$ python3 -q
>>> import numpy as np
>>> np.set_printoptions(suppress=True, linewidth=200)
>>> W0 = np.load("mat.npy")
>>> W0.round(2)
array([[  6.12,  -2.23,   0.67,  10.35,  -0.23,   4.56,   1.67,   2.57,  -3.23,  -6.9 ,  -7.24,   5.45,   7.9 ,   4.12],
       [ -0.43,  -0.55,  -4.53,   6.1 ,   5.42,   2.31,  -1.54,  -7.57,   0.37,  -7.98,   7.97,   8.01,   7.05,  -2.49],
       [  2.34,  -0.1 ,   4.99,  -3.26,  -5.8 ,  -1.04,   2.14,   8.8 ,  -1.38,   6.31, -10.66,  -6.79,  -5.03,   3.91],
       [ -6.63,   2.17,  -2.27,  -8.86,   2.1 ,  -4.04,  -2.3 ,  -5.32,   3.55,   4.56,  10.41,  -3.02,  -5.94,  -5.22],
       [  4.85,  -1.07,   4.86,   1.59,  -5.41,   1.07,   2.7 ,   9.18,  -2.69,   2.72, -12.95,  -3.8 ,  -1.11,   5.39],
       [ -5.37,   2.12,   0.5 , -10.73,  -1.11,  -4.64,  -1.12,  -0.45,   2.8 ,   8.1 ,   4.54,  -6.82,  -8.77,  -3.08],
       [ -0.36,   0.81,   4.22,  -7.11,  -5.13,  -2.77,   1.25,   6.88,   0.06,   8.46,  -6.67,  -8.31,  -7.71,   1.85],
       [  5.22,  -1.24,   4.72,   2.51,  -5.2 ,   1.46,   2.74,   9.04,  -2.89,   1.95, -13.09,  -3.12,  -0.31,   5.56],
       [ -2.41,   0.12,  -5.  ,   3.15,   5.81,   0.99,  -2.16,  -8.83,   1.42,  -6.24,  10.75,   6.73,   4.94,  -3.95],
       [  4.12,  -1.86,  -1.84,  10.45,   2.61,   4.41,   0.4 ,  -2.05,  -2.1 ,  -8.96,  -1.05,   7.95,   9.2 ,   1.64],
       [ -0.88,   0.97,   3.99,  -7.71,  -4.9 ,  -3.05,   1.06,   6.38,   0.33,   8.71,  -5.78,  -8.44,  -8.07,   1.42],
       [ -6.35,   1.83,  -3.74,  -6.09,   3.91,  -2.94,  -2.7 ,  -7.69,   3.45,   1.4 ,  12.59,   0.05,  -3.02,  -5.77],
       [  6.64,  -2.1 ,   2.72,   8.18,  -2.65,   3.78,   2.45,   6.08,  -3.57,  -3.71, -11.18,   2.17,   5.18,   5.45],
       [ -6.61,   2.18,  -2.13,  -9.04,   1.94,  -4.11,  -2.25,  -5.09,   3.53,   4.8 ,  10.16,  -3.26,  -6.15,  -5.14],
       [  6.59,  -2.01,   3.14,   7.45,  -3.16,   3.49,   2.56,   6.75,  -3.55,  -2.86, -11.81,   1.34,   4.39,   5.62],
       [ -1.01,  -0.36,  -4.71,   5.29,   5.59,   1.95,  -1.74,  -8.02,   0.68,  -7.54,   8.86,   7.71,   6.5 ,  -2.95],
       [ -5.66,   2.17,   0.11, -10.67,  -0.67,  -4.64,  -1.31,  -1.17,   2.96,   7.75,   5.48,  -6.4 ,  -8.53,  -3.45],
       [  1.8 ,   0.09,   4.9 ,  -4.13,  -5.74,  -1.42,   1.98,   8.52,  -1.1 ,   6.86,  -9.96,  -7.21,  -5.67,   3.52],
       [  6.21,  -2.23,   0.85,  10.24,  -0.43,   4.53,   1.75,   2.88,  -3.28,  -6.68,  -7.63,   5.21,   7.73,   4.26],
       [ -5.99,   1.61,  -4.21,  -4.7 ,   4.51,  -2.37,  -2.76,  -8.38,   3.27,   0.03,  13.01,   1.33,  -1.69,  -5.78],
       [  5.25,  -2.1 ,  -0.65,  10.74,   1.28,   4.63,   1.04,   0.18,  -2.73,  -8.23,  -4.17,   6.97,   8.85,   2.93],
       [ -5.83,   2.2 ,  -0.15, -10.59,  -0.37,  -4.63,  -1.43,  -1.63,   3.06,   7.49,   6.07,  -6.1 ,  -8.35,  -3.68],
       [ -3.7 ,   0.61,  -5.06,   0.83,   5.75,  -0.03,  -2.49,  -9.23,   2.1 ,  -4.62,  12.14,   5.42,   3.13,  -4.78],
       [  3.89,  -0.68,   5.05,  -0.47,  -5.72,   0.18,   2.53,   9.26,  -2.2 ,   4.35, -12.3 ,  -5.2 ,  -2.84,   4.89],
       [  0.02,  -0.7 ,  -4.36,   6.68,   5.26,   2.58,  -1.38,  -7.19,   0.13,  -8.27,   7.25,   8.19,   7.44,  -2.13],
       [ -6.64,   2.16,  -2.31,  -8.8 ,   2.16,  -4.01,  -2.31,  -5.4 ,   3.55,   4.48,  10.49,  -2.94,  -5.87,  -5.24],
       [ -4.38,   1.92,   1.59, -10.56,  -2.34,  -4.48,  -0.54,   1.58,   2.25,   8.85,   1.73,  -7.78,  -9.17,  -1.93],
       [ -1.51,  -0.19,  -4.84,   4.57,   5.69,   1.62,  -1.9 ,  -8.35,   0.94,  -7.13,   9.57,   7.41,   5.99,  -3.32],
       [  4.14,  -0.78,   5.02,   0.05,  -5.66,   0.41,   2.58,   9.27,  -2.33,   3.95, -12.51,  -4.86,  -2.41,   5.03],
       [ -5.08,   1.17,  -4.78,  -2.14,   5.29,  -1.3 ,  -2.73,  -9.1 ,   2.81,  -2.27,  13.05,   3.4 ,   0.63,  -5.5 ],
       [  1.47,  -1.15,  -3.69,   8.36,   4.59,   3.36,  -0.82,  -5.74,  -0.65,  -8.94,   4.68,   8.53,   8.44,  -0.9 ],
       [  6.36,  -2.23,   1.19,   9.99,  -0.84,   4.45,   1.89,   3.49,  -3.37,  -6.23,  -8.35,   4.73,   7.36,   4.53],
       [  3.53,  -1.72,  -2.34,  10.12,   3.15,   4.23,   0.1 ,  -3.02,  -1.78,  -9.12,   0.36,   8.24,   9.18,   1.04],
       [ -4.77,   1.04,  -4.89,  -1.4 ,   5.44,  -0.99,  -2.69,  -9.2 ,   2.65,  -2.88,  12.91,   3.94,   1.27,  -5.36],
       [ -5.94,   1.59,  -4.26,  -4.54,   4.57,  -2.31,  -2.77,  -8.44,   3.25,  -0.12,  13.04,   1.47,  -1.53,  -5.77],
       [  6.01,  -1.62,   4.19,   4.77,  -4.48,   2.4 ,   2.76,   8.35,  -3.28,  -0.09, -12.99,  -1.27,   1.75,   5.78],
       [ -6.53,   1.96,  -3.35,  -7.02,   3.42,  -3.32,  -2.62,  -7.08,   3.53,   2.38,  12.11,  -0.88,  -3.95,  -5.69],
       [ -6.33,   2.23,  -1.13, -10.05,   0.75,  -4.47,  -1.87,  -3.37,   3.35,   6.32,   8.21,  -4.83,  -7.44,  -4.48],
       [  4.2 ,  -1.88,  -1.76,  10.49,   2.53,   4.44,   0.44,  -1.91,  -2.14,  -8.93,  -1.26,   7.9 ,   9.19,   1.73],
       [ -6.57,   2.  ,  -3.2 ,  -7.33,   3.23,  -3.44,  -2.58,  -6.84,   3.54,   2.73,  11.9 ,  -1.21,  -4.27,  -5.64],
       [ -4.52,   1.95,   1.45, -10.61,  -2.19,  -4.51,  -0.61,   1.32,   2.32,   8.78,   2.1 ,  -7.68,  -9.14,  -2.08],
       [ -5.42,   1.33,  -4.62,  -3.03,   5.06,  -1.68,  -2.76,  -8.92,   2.99,  -1.5 ,  13.13,   2.72,  -0.16,  -5.63],
       [ -2.12,   1.34,   3.32,  -9.  ,  -4.21,  -3.67,   0.55,   4.97,   1.01,   9.1 ,  -3.41,  -8.54,  -8.77,   0.32],
       [  6.05,  -2.22,   0.53,  10.43,  -0.06,   4.59,   1.61,   2.32,  -3.19,  -7.07,  -6.93,   5.63,   8.03,   4.01],
       [  5.37,  -2.13,  -0.49,  10.73,   1.11,   4.64,   1.12,   0.46,  -2.8 ,  -8.1 ,  -4.55,   6.81,   8.77,   3.08]])
>>> # rank 2
>>> left, sig, VT = np.linalg.svd(W0)
>>> np.argmax(sig[:-1] / (sig[1:] + 1e-6)) + 1
np.int64(2)
>>> sig.round(2) + 0
array([99.08, 90.46,  0.  ,  0.  ,  0.  ,  0.  ,  0.  ,  0.  ,  0.  ,  0.  ,  0.  ,  0.  ,  0.  ,  0.  ])
>>> Y = left[:, :2] @ np.diag(sig[:2]) @ VT[:2]
>>> round(np.abs(W0 - Y).max(), 2)
np.float64(0.0)
